>>> import numpy as np
>>> np.set_printoptions(suppress=True, linewidth=200)
>>> mat = np.load("run11.npy")
>>> mat
array([[16,  4, 12,  4, -4],
       [ 4,  5,  1,  7,  7],
       [12,  1, 10,  0, -7],
       [ 4,  7,  0, 10, 11],
       [-4,  7, -7, 11, 17]])
>>> np.linalg.cond(mat) > 100
np.True_
>>> np.round(np.linalg.norm(mat, 2) / np.linalg.norm(mat), 2)
np.float64(0.76)
>>> Uu, sv, Vt = np.linalg.svd(mat, full_matrices=False)
>>> np.round(Vt @ Vt.T, 2) + 0
array([[1., 0., 0., 0., 0.],
       [0., 1., 0., 0., 0.],
       [0., 0., 1., 0., 0.],
       [0., 0., 0., 1., 0.],
       [0., 0., 0., 0., 1.]])
>>> np.round(Uu.T @ Uu, 2) + 0
array([[1., 0., 0., 0., 0.],
       [0., 1., 0., 0., 0.],
       [0., 0., 1., 0., 0.],
       [0., 0., 0., 1., 0.],
       [0., 0., 0., 0., 1.]])
>>> np.round(np.abs(Vt[0]), 2)
array([0.38, 0.21, 0.43, 0.36, 0.7 ])
>>> (sv > 1e-8).sum()
np.int64(2)
>>> np.round(Uu.T @ mat @ Vt.T, 2) + 0
array([[31.24,  0.  ,  0.  ,  0.  ,  0.  ],
       [ 0.  , 26.76,  0.  ,  0.  ,  0.  ],
       [ 0.  ,  0.  ,  0.  ,  0.  ,  0.  ],
       [ 0.  ,  0.  ,  0.  ,  0.  ,  0.  ],
       [ 0.  ,  0.  ,  0.  ,  0.  ,  0.  ]])
>>> w, V = np.linalg.eigh(mat)
>>> print(np.round(np.linalg.eigvalsh(mat + -3 * np.eye(5)), 2))
[-3.   -3.   -3.   23.76 28.24]
>>> np.round(V @ np.diag(w) @ V.T, 2) + 0
array([[16.,  4., 12.,  4., -4.],
       [ 4.,  5.,  1.,  7.,  7.],
       [12.,  1., 10.,  0., -7.],
       [ 4.,  7.,  0., 10., 11.],
       [-4.,  7., -7., 11., 17.]])
>>> np.unique(w.round(6) + 0, return_counts=True)[1]
array([3, 1, 1])
>>> np.round(V.T @ V, 2) + 0
array([[1., 0., 0., 0., 0.],
       [0., 1., 0., 0., 0.],
       [0., 0., 1., 0., 0.],
       [0., 0., 0., 1., 0.],
       [0., 0., 0., 0., 1.]])
>>> vec = np.array([2, 1, 0, 0, -2])
>>> mat * vec
array([[ 32,   4,   0,   0,   8],
       [  8,   5,   0,   0, -14],
       [ 24,   1,   0,   0,  14],
       [  8,   7,   0,   0, -22],
       [ -8,   7,   0,   0, -34]])
>>> np.linalg.norm(mat @ vec) <= np.linalg.norm(mat, 2) * np.linalg.norm(vec) + 1e-9
np.True_
>>> print(mat @ (2 * vec))
[ 88  -2  78 -14 -70]
>>> print(mat @ np.eye(5)[1])
[4. 5. 1. 7. 7.]
>>> print((mat * vec).sum(axis=1))
[ 44  -1  39  -7 -35]
>>> print(mat @ np.ones(5))
[32. 24. 16. 32. 24.]
>>> np.sign((mat @ vec).round(6))
array([ 1, -1,  1, -1, -1])
>>> u = np.array([0, 1])
>>> np.polyval(u, mat[2])
array([1, 1, 1, 1, 1])
>>> np.convolve(mat[2], u)
array([ 0, 12,  1, 10,  0, -7])
>>> X = np.load("test2.npy")
>>> X.round(2)
array([[-0.38, -0.01,  0.9 ,  0.22],
       [ 0.89, -0.25,  0.35,  0.12],
       [-0.19, -0.71, -0.25,  0.63],
       [ 0.13,  0.66, -0.11,  0.73]])
>>> print(np.round(X.ravel(order="F"), 2))
[-0.38  0.89 -0.19  0.13 -0.01 -0.25 -0.71  0.66  0.9   0.35 -0.25 -0.11  0.22  0.12  0.63  0.73]
>>> np.round(X.reshape(2, -1), 2)
array([[-0.38, -0.01,  0.9 ,  0.22,  0.89, -0.25,  0.35,  0.12],
       [-0.19, -0.71, -0.25,  0.63,  0.13,  0.66, -0.11,  0.73]])
>>> np.round(X.reshape(-1, 2), 2)
array([[-0.38, -0.01],
       [ 0.9 ,  0.22],
       [ 0.89, -0.25],
       [ 0.35,  0.12],
       [-0.19, -0.71],
       [-0.25,  0.63],
       [ 0.13,  0.66],
       [-0.11,  0.73]])
>>> t3 = X.reshape(4, 2, -1)
>>> np.einsum("ihd,jhd->hij", t3, t3).shape
(2, 4, 4)
>>> np.round(np.swapaxes(t3, 1, 2)[2], 2)
array([[-0.19, -0.25],
       [-0.71,  0.63]])
>>> np.round(t3.transpose(1, 0, 2), 2)
array([[[-0.38, -0.01],
        [ 0.89, -0.25],
        [-0.19, -0.71],
        [ 0.13,  0.66]],

       [[ 0.9 ,  0.22],
        [ 0.35,  0.12],
        [-0.25,  0.63],
        [-0.11,  0.73]]])
>>> print(t3[:, 0].round(2))
[[-0.38 -0.01]
 [ 0.89 -0.25]
 [-0.19 -0.71]
 [ 0.13  0.66]]
>>> np.round(np.einsum("ihd,ihd->ih", t3, t3), 2)
array([[0.15, 0.85],
       [0.86, 0.14],
       [0.54, 0.46],
       [0.45, 0.55]])
